In [1]: import numpy as np

In [2]: from numpy import linalg as LA

In [3]: np.set_printoptions(precision=3, suppress=True, linewidth=200, sign=" ")

In [4]: rng = np.random.default_rng(29951)

In [5]: A = (rng.random((7, 7)) < 0.3) + np.eye(7)

In [6]: A /= A.sum(axis=1, keepdims=True)

In [7]: A
Out[7]: 
array([[ 0.333,  0.   ,  0.   ,  0.   ,  0.333,  0.333,  0.   ],
       [ 0.   ,  0.5  ,  0.   ,  0.   ,  0.   ,  0.25 ,  0.25 ],
       [ 0.333,  0.333,  0.333,  0.   ,  0.   ,  0.   ,  0.   ],
       [ 0.167,  0.167,  0.167,  0.167,  0.   ,  0.167,  0.167],
       [ 0.5  ,  0.   ,  0.   ,  0.   ,  0.5  ,  0.   ,  0.   ],
       [ 0.   ,  0.   ,  0.   ,  0.25 ,  0.25 ,  0.5  ,  0.   ],
       [ 0.25 ,  0.25 ,  0.   ,  0.   ,  0.   ,  0.25 ,  0.25 ]])

In [8]: round(float(LA.norm(A, 2)), 3)
Out[8]: 1.102

In [9]: round(float(LA.norm(A, 1)), 3), round(LA.norm(A, np.inf), 3)
Out[9]: (1.583, np.float64(1.0))

In [10]: round(LA.norm(A[4] - A[3]), 3)
Out[10]: np.float64(0.707)

In [11]: round(LA.norm(A, "nuc"), 3)
Out[11]: np.float64(3.201)

In [12]: round(float(A[4] @ A[3]), 3)
Out[12]: 0.083

In [13]: np.round(LA.norm(A) ** 2 / LA.norm(A, 2) ** 2, 3)
Out[13]: np.float64(1.923)

In [14]: LA.norm(A, axis=1).argmax()
Out[14]: np.int64(4)

In [15]: F = np.loadtxt("data.csv", delimiter=",")

In [16]: F
Out[16]: 
array([[  3.487,  11.75 ,  14.96 , -17.928,  -0.18 , -18.216,   1.746, -14.269],
       [ -6.944,  12.127,   9.863, -18.242, -13.188, -23.417,  -2.713, -13.394],
       [ 27.067,  10.833,  14.93 ,  12.554,  33.575,  21.926,  15.376,   6.309],
       [  0.836,  -8.892,  -9.799,  12.157,   2.199,  11.144,   1.236,  -0.434],
       [  2.596,   9.376,   0.437,  14.681,  -3.046,   8.583,   4.107,  -0.617],
       [ -2.774,   6.763,  14.838, -30.927,  -2.767, -28.081,  -3.046, -11.938],
       [ 16.677,   9.883,  14.372,  -3.491,  18.262,   1.281,   8.853,  -6.879],
       [ -0.412,  -0.979, -15.365,  34.23 ,  -5.752,  25.222,   3.277,   6.044],
       [ -0.158,   4.827,   0.224,   3.485,  -6.116,  -0.996,   1.74 , -11.025],
       [ 23.28 ,  25.197,  25.583,   5.244,  25.157,  11.75 ,  12.654,  10.165]])

In [17]: F[:, 8]
IndexError: index 8 is out of bounds for axis 1 with size 8


In [18]: F.sum(axis=0)
Out[18]: array([ 63.655,  80.885,  70.043,  11.763,  48.144,   9.196,  43.23 , -36.038])

In [19]: F.sum(axis=1)
Out[19]: array([-18.65 , -55.908, 142.57 ,   8.447,  36.117, -57.932,  58.958,  46.265,  -8.019, 139.03 ])

In [20]: F.shape
Out[20]: (10, 8)

In [21]: np.round(LA.norm(F), 3)
Out[21]: np.float64(123.282)

In [22]: F.mean(axis=0)
Out[22]: array([ 6.365,  8.088,  7.004,  1.176,  4.814,  0.92 ,  4.323, -3.604])

In [23]: np.abs(F).max()
Out[23]: np.float64(34.23)

In [24]: LA.svd(F, compute_uv=False)
Out[24]: array([ 89.954,  77.553,  28.078,  17.356,   1.276,   0.853,   0.504,   0.364])

In [25]: x0 = np.array([0, -1, 1, 0, -2, -1, 1, -2])

In [26]: y = F @ x0

In [27]: np.round(LA.pinv(F) @ F, 3) + 0
Out[27]: 
array([[ 1.,  0.,  0.,  0.,  0.,  0.,  0.,  0.],
       [ 0.,  1.,  0.,  0.,  0.,  0.,  0.,  0.],
       [ 0.,  0.,  1.,  0.,  0.,  0.,  0.,  0.],
       [ 0.,  0.,  0.,  1.,  0.,  0.,  0.,  0.],
       [ 0.,  0.,  0.,  0.,  1.,  0.,  0.,  0.],
       [ 0.,  0.,  0.,  0.,  0.,  1.,  0.,  0.],
       [ 0.,  0.,  0.,  0.,  0.,  0.,  1.,  0.],
       [ 0.,  0.,  0.,  0.,  0.,  0.,  0.,  1.]])

In [28]: y
Out[28]: array([ 52.07 ,  71.604, -82.221, -14.345,  -6.089,  62.52 , -10.705, -36.915,  32.415, -69.354])

In [29]: y = y + 0.05 * rng.normal(size=10)

In [30]: y
Out[30]: array([ 52.112,  71.586, -82.16 , -14.318,  -6.059,  62.512, -10.752, -36.844,  32.44 , -69.369])

In [31]: coef, *_ = LA.lstsq(F, y)

In [32]: [round(float(LA.norm(LA.solve(F.T @ F + lam * np.eye(8), F.T @ y))), 2) for lam in (0, 1, 10, 100)]
Out[32]: [3.56, 2.74, 2.65, 2.39]

In [33]: coef.round()
Out[33]: array([ 0., -1.,  1.,  0., -2., -1.,  1., -2.])

In [34]: np.round(F.T @ (y - F @ coef), 3) + 0
Out[34]: array([ 0.,  0.,  0.,  0.,  0.,  0.,  0.,  0.])

In [35]: coef
Out[35]: array([ 0.001, -1.07 ,  1.057,  0.01 , -2.058, -1.016,  1.128, -1.975])
